In [1]: import numpy as np

In [2]: np.set_printoptions(precision=2, suppress=True, linewidth=100)

In [3]: A = np.loadtxt("data.csv", delimiter=",")

In [4]: print(A)
[[0.04 0.17 0.17 0.12 0.04 0.08 0.   0.17 0.04 0.17]
 [0.   0.15 0.05 0.05 0.1  0.   0.1  0.25 0.15 0.15]
 [0.13 0.13 0.22 0.13 0.04 0.   0.09 0.09 0.09 0.09]
 [0.12 0.03 0.15 0.15 0.09 0.03 0.09 0.12 0.15 0.06]
 [0.1  0.1  0.05 0.2  0.2  0.1  0.05 0.05 0.   0.15]
 [0.05 0.05 0.   0.23 0.14 0.23 0.09 0.09 0.09 0.05]
 [0.09 0.03 0.06 0.09 0.   0.16 0.12 0.12 0.16 0.16]
 [0.06 0.03 0.16 0.03 0.16 0.03 0.16 0.19 0.03 0.13]
 [0.1  0.1  0.05 0.1  0.1  0.1  0.1  0.05 0.1  0.24]
 [0.07 0.04 0.07 0.15 0.11 0.04 0.11 0.19 0.11 0.11]]

In [5]: vec = np.array([3, 2, 0, 1, 1, 3, -1, 2, -2, -1])

In [6]: y = A @ vec

In [7]: b, lr = np.zeros(10), 1 / np.linalg.norm(A, 2) ** 2

In [8]: for i in range(20):
   ...:     b -= lr * A.T @ (A @ b - y)
   ...:     if i % 5 == 0: print(i, round(np.linalg.norm(A @ b - y), 2))
   ...: 
0 0.74
5 0.54
10 0.41
15 0.33

In [9]: print(round(np.linalg.cond(A), 2))
65.29

In [10]: A.inv()
AttributeError: 'numpy.ndarray' object has no attribute 'inv'


In [11]: print(round(float(np.linalg.det(A)), 2))
0.0

In [12]: np.linalg.determinant(A)
AttributeError: module 'numpy.linalg' has no attribute 'determinant'


In [13]: print(np.round((A - A.T) / 2, 2) + 0)
[[ 0.    0.08  0.02  0.   -0.03  0.02 -0.05  0.05 -0.03  0.05]
 [-0.08  0.   -0.04  0.01  0.   -0.02  0.03  0.11  0.03  0.06]
 [-0.02  0.04  0.   -0.01  0.    0.    0.01 -0.04  0.02  0.01]
 [ 0.   -0.01  0.01  0.   -0.05 -0.1   0.    0.04  0.03 -0.04]
 [ 0.03  0.    0.    0.05  0.   -0.02  0.02 -0.06 -0.05  0.02]
 [-0.02  0.02  0.    0.1   0.02  0.   -0.03  0.03  0.    0.  ]
 [ 0.05 -0.03 -0.01  0.   -0.02  0.03  0.   -0.02  0.03  0.02]
 [-0.05 -0.11  0.04 -0.04  0.06 -0.03  0.02  0.   -0.01 -0.03]
 [ 0.03 -0.03 -0.02 -0.03  0.05  0.   -0.03  0.01  0.    0.06]
 [-0.05 -0.06 -0.01  0.04 -0.02  0.   -0.02  0.03 -0.06  0.  ]]

In [14]: print(np.allclose(A @ A.T, A.T @ A))
False

In [15]: print(np.sort(np.abs(np.linalg.eigvals(A))))
[0.05 0.05 0.08 0.14 0.14 0.15 0.15 0.19 0.19 1.  ]

In [16]: print(np.round(np.abs(np.linalg.eigvals(A)).max(), 2))
1.0

In [17]: print(np.linalg.matrix_power(A, 2))
[[0.07 0.08 0.11 0.12 0.11 0.05 0.1  0.15 0.1  0.11]
 [0.07 0.07 0.1  0.1  0.11 0.06 0.11 0.15 0.09 0.15]
 [0.08 0.09 0.13 0.11 0.08 0.05 0.09 0.14 0.1  0.13]
 [0.09 0.08 0.12 0.12 0.09 0.07 0.09 0.12 0.09 0.13]
 [0.08 0.08 0.1  0.15 0.11 0.07 0.08 0.13 0.09 0.11]
 [0.08 0.06 0.08 0.15 0.11 0.1  0.09 0.12 0.09 0.11]
 [0.08 0.07 0.09 0.12 0.09 0.09 0.1  0.13 0.1  0.13]
 [0.09 0.07 0.11 0.12 0.1  0.07 0.1  0.13 0.08 0.13]
 [0.07 0.08 0.09 0.13 0.1  0.08 0.09 0.14 0.1  0.13]
 [0.08 0.07 0.11 0.12 0.1  0.07 0.1  0.13 0.09 0.13]]

In [18]: print(round(np.trace(A), 2))
1.51

In [19]: print(A.reshape(2, -1))
[[0.04 0.17 0.17 0.12 0.04 0.08 0.   0.17 0.04 0.17 0.   0.15 0.05 0.05 0.1  0.   0.1  0.25 0.15
  0.15 0.13 0.13 0.22 0.13 0.04 0.   0.09 0.09 0.09 0.09 0.12 0.03 0.15 0.15 0.09 0.03 0.09 0.12
  0.15 0.06 0.1  0.1  0.05 0.2  0.2  0.1  0.05 0.05 0.   0.15]
 [0.05 0.05 0.   0.23 0.14 0.23 0.09 0.09 0.09 0.05 0.09 0.03 0.06 0.09 0.   0.16 0.12 0.12 0.16
  0.16 0.06 0.03 0.16 0.03 0.16 0.03 0.16 0.19 0.03 0.13 0.1  0.1  0.05 0.1  0.1  0.1  0.1  0.05
  0.1  0.24 0.07 0.04 0.07 0.15 0.11 0.04 0.11 0.19 0.11 0.11]]

In [20]: print(A.reshape(-1, 2))
[[0.04 0.17]
 [0.17 0.12]
 [0.04 0.08]
 [0.   0.17]
 [0.04 0.17]
 [0.   0.15]
 [0.05 0.05]
 [0.1  0.  ]
 [0.1  0.25]
 [0.15 0.15]
 [0.13 0.13]
 [0.22 0.13]
 [0.04 0.  ]
 [0.09 0.09]
 [0.09 0.09]
 [0.12 0.03]
 [0.15 0.15]
 [0.09 0.03]
 [0.09 0.12]
 [0.15 0.06]
 [0.1  0.1 ]
 [0.05 0.2 ]
 [0.2  0.1 ]
 [0.05 0.05]
 [0.   0.15]
 [0.05 0.05]
 [0.   0.23]
 [0.14 0.23]
 [0.09 0.09]
 [0.09 0.05]
 [0.09 0.03]
 [0.06 0.09]
 [0.   0.16]
 [0.12 0.12]
 [0.16 0.16]
 [0.06 0.03]
 [0.16 0.03]
 [0.16 0.03]
 [0.16 0.19]
 [0.03 0.13]
 [0.1  0.1 ]
 [0.05 0.1 ]
 [0.1  0.1 ]
 [0.1  0.05]
 [0.1  0.24]
 [0.07 0.04]
 [0.07 0.15]
 [0.11 0.04]
 [0.11 0.19]
 [0.11 0.11]]

In [21]: blk = A.reshape(10, 2, -1)

In [22]: print(np.einsum("ihd,jhd->hij", blk, blk).shape)
(2, 10, 10)

In [23]: print(np.einsum("ihd,ihd->ih", blk, blk))
[[0.07 0.06]
 [0.04 0.12]
 [0.1  0.03]
 [0.07 0.05]
 [0.1  0.04]
 [0.07 0.08]
 [0.02 0.1 ]
 [0.06 0.08]
 [0.04 0.09]
 [0.05 0.07]]

In [24]: print(np.swapaxes(blk, 1, 2)[2])
[[0.13 0.  ]
 [0.13 0.09]
 [0.22 0.09]
 [0.13 0.09]
 [0.04 0.09]]

In [25]: print(blk.transpose(1, 0, 2))
[[[0.04 0.17 0.17 0.12 0.04]
  [0.   0.15 0.05 0.05 0.1 ]
  [0.13 0.13 0.22 0.13 0.04]
  [0.12 0.03 0.15 0.15 0.09]
  [0.1  0.1  0.05 0.2  0.2 ]
  [0.05 0.05 0.   0.23 0.14]
  [0.09 0.03 0.06 0.09 0.  ]
  [0.06 0.03 0.16 0.03 0.16]
  [0.1  0.1  0.05 0.1  0.1 ]
  [0.07 0.04 0.07 0.15 0.11]]

 [[0.08 0.   0.17 0.04 0.17]
  [0.   0.1  0.25 0.15 0.15]
  [0.   0.09 0.09 0.09 0.09]
  [0.03 0.09 0.12 0.15 0.06]
  [0.1  0.05 0.05 0.   0.15]
  [0.23 0.09 0.09 0.09 0.05]
  [0.16 0.12 0.12 0.16 0.16]
  [0.03 0.16 0.19 0.03 0.13]
  [0.1  0.1  0.05 0.1  0.24]
  [0.04 0.11 0.19 0.11 0.11]]]

In [26]: print(blk.sum(axis=1))
[[0.12 0.17 0.33 0.17 0.21]
 [0.   0.25 0.3  0.2  0.25]
 [0.13 0.22 0.3  0.22 0.13]
 [0.15 0.12 0.27 0.3  0.15]
 [0.2  0.15 0.1  0.2  0.35]
 [0.27 0.14 0.09 0.32 0.18]
 [0.25 0.16 0.19 0.25 0.16]
 [0.1  0.19 0.35 0.06 0.29]
 [0.19 0.19 0.1  0.19 0.33]
 [0.11 0.15 0.26 0.26 0.22]]

In [27]: print(blk[:, 0])
[[0.04 0.17 0.17 0.12 0.04]
 [0.   0.15 0.05 0.05 0.1 ]
 [0.13 0.13 0.22 0.13 0.04]
 [0.12 0.03 0.15 0.15 0.09]
 [0.1  0.1  0.05 0.2  0.2 ]
 [0.05 0.05 0.   0.23 0.14]
 [0.09 0.03 0.06 0.09 0.  ]
 [0.06 0.03 0.16 0.03 0.16]
 [0.1  0.1  0.05 0.1  0.1 ]
 [0.07 0.04 0.07 0.15 0.11]]
